% ipython --no-banner

In [1]: import numpy as np

In [2]: np.set_printoptions(precision=3, suppress=True, linewidth=100)

In [3]: rnd = lambda a: np.round(a, 3) + 0

In [4]: J = np.load("data.npy")

In [5]: rnd(J)
Out[5]: 
array([[-0.302, -0.366, -0.106,  0.108, -0.867],
       [ 0.   , -0.502,  0.59 ,  0.595,  0.214],
       [-0.086, -0.23 , -0.789,  0.486,  0.284],
       [ 0.948, -0.104, -0.101,  0.107, -0.261],
       [ 0.043, -0.742, -0.088, -0.621,  0.232]])

In [6]: x = np.array([-2, -1, 2, 2, -3])

In [7]: rnd(np.linalg.norm(x)), rnd(np.linalg.norm(J @ x))
Out[7]: (np.float64(4.69), np.float64(4.69))

In [8]: rnd(np.linalg.inv(J))
Out[8]: 
array([[-0.302,  0.   , -0.086,  0.948,  0.043],
       [-0.366, -0.502, -0.23 , -0.104, -0.742],
       [-0.106,  0.59 , -0.789, -0.101, -0.088],
       [ 0.108,  0.595,  0.486,  0.107, -0.621],
       [-0.867,  0.214,  0.284, -0.261,  0.232]])

In [9]: [p for p in range(1, 25) if np.allclose(np.linalg.matrix_power(J, p), np.eye(5))]
Out[9]: []

In [10]: rng = np.random.default_rng(3549)

In [11]: z = rng.permutation(5)

In [12]: z
Out[12]: array([3, 1, 0, 4, 2])

In [13]: A2 = J[z][:, z]

In [14]: rnd(np.trace(A2))
Out[14]: np.float64(-1.254)

In [15]: rnd(A2)
Out[15]: 
array([[ 0.107, -0.104,  0.948, -0.261, -0.101],
       [ 0.595, -0.502,  0.   ,  0.214,  0.59 ],
       [ 0.108, -0.366, -0.302, -0.867, -0.106],
       [-0.621, -0.742,  0.043,  0.232, -0.088],
       [ 0.486, -0.23 , -0.086,  0.284, -0.789]])

In [16]: u = np.array([4, 2, 3])

In [17]: rnd(np.correlate(A2[0], A2[2], "full"))
Out[17]: array([-0.011, -0.082, -0.043, -0.803,  0.   , -0.192,  0.228,  0.009, -0.011])

In [18]: rnd(np.polyval(u, A2[0]))
Out[18]: array([3.259, 2.836, 8.495, 2.75 , 2.838])
